In [1]: import numpy as np

In [2]: np.set_printoptions(precision=2, suppress=True, linewidth=120, legacy="1.25")

In [3]: rd = lambda a: np.round(a, 2) + 0

In [4]: J = np.array([[1, 2, 1, 1], [0, 1, 1, 1], [0, 1, 2, 1], [0, 0, 0, 0]])

In [5]: J
Out[5]: 
array([[1, 2, 1, 1],
       [0, 1, 1, 1],
       [0, 1, 2, 1],
       [0, 0, 0, 0]])

In [6]: left, sigma, vt = np.linalg.svd(J)

In [7]: V = vt[:(sigma > 1e-8).sum()]

In [8]: rng = np.random.default_rng(2)

In [9]: vec = J[1] + 5 * J[3] + rng.integers(2) * np.eye(4)[1]

In [10]: print(vec)
[0. 2. 1. 1.]

In [11]: np.allclose(V.T @ V @ vec, vec)
Out[11]: False

In [12]: np.linalg.matrix_rank(np.vstack([J, vec]))
Out[12]: 4

In [13]: rd(np.linalg.norm(J[1] - J[0]))
Out[13]: 1.41

In [14]: rd(np.linalg.norm(J[1], 1)), rd(np.linalg.norm(J[1], np.inf))
Out[14]: (3.0, 1.0)

In [15]: rd(np.linalg.norm(J, 2))
Out[15]: 3.79

In [16]: print(rd(np.linalg.norm(J, 1)), rd(np.linalg.norm(J, np.inf)))
4.0 5.0

In [17]: rd(np.linalg.norm(J, "nuc"))
Out[17]: 5.39

In [18]: np.linalg.norm(J, axis=1).argmax()
Out[18]: 0

In [19]: rd(np.linalg.norm(J) ** 2 / np.linalg.norm(J, 2) ** 2)
Out[19]: 1.12

In [20]: left, sigma, vt = np.linalg.svd(J, full_matrices=False)

In [21]: np.sqrt((sigma ** 2).sum()), rd(np.linalg.norm(J))
Out[21]: (4.0, 4.0)

In [22]: left.shape, sigma.shape, vt.shape
Out[22]: ((4, 4), (4,), (4, 4))

In [23]: (sigma > 1e-8).sum()
Out[23]: 3

In [24]: np.allclose(left * sigma @ vt, J)
Out[24]: True

In [25]: f = np.array([2, 2, -9])

In [26]: np.convolve(J[0], f)
Out[26]: array([  2,   6,  -3, -14,  -7,  -9])

In [27]: np.polyval(f, J[0])
Out[27]: array([-5,  3, -5, -5])

In [28]: np.array([np.convolve(row, f, "same") for row in J])
Out[28]: 
array([[  6,  -3, -14,  -7],
       [  2,   4,  -5,  -7],
       [  2,   6,  -3, -16],
       [  0,   0,   0,   0]])

In [29]: np.cross(J[0, :3], J[2, :3])
Out[29]: array([ 3, -2,  1])

In [30]: np.correlate(J[0], J[2], "full")
Out[30]: array([1, 4, 6, 5, 3, 1, 0])

In [31]: C = np.sign(np.array([[2, 0, 1, 1], [2, 1, 0, 1], [1, 2, 2, 0], [0, 3, 1, 1]]))

In [32]: M2 = (np.tril(C, -1) + np.eye(4)) @ (np.triu(C, 1) + np.eye(4))

In [33]: vals = np.array([-7, 2, 8, 2])

In [34]: arr = np.rint(M2 * vals @ np.linalg.inv(M2)) + 0

In [35]: arr
Out[35]: 
array([[  2., -15.,   6.,   9.],
       [  0., -13.,   6.,   9.],
       [  0., -21.,  14.,   9.],
       [  0.,  -6.,   6.,   2.]])

In [36]: q, Rm = np.linalg.qr(arr)

In [37]: rd(q)
Out[37]: 
array([[ 1.  ,  0.  ,  0.  ,  0.  ],
       [ 0.  , -0.51,  0.69,  0.51],
       [ 0.  , -0.83, -0.23, -0.51],
       [ 0.  , -0.24, -0.69,  0.69]])

In [38]: print(rd(np.abs(np.diag(Rm))))
[ 2.   25.42  3.21  1.37]

In [39]: print(rd(q.T @ q))
[[1. 0. 0. 0.]
 [0. 1. 0. 0.]
 [0. 0. 1. 0.]
 [0. 0. 0. 1.]]

In [40]: np.trace(q @ q.T)
Out[40]: 4.0

In [41]: rd(q @ Rm)
Out[41]: 
array([[  2., -15.,   6.,   9.],
       [  0., -13.,   6.,   9.],
       [  0., -21.,  14.,   9.],
       [  0.,  -6.,   6.,   2.]])
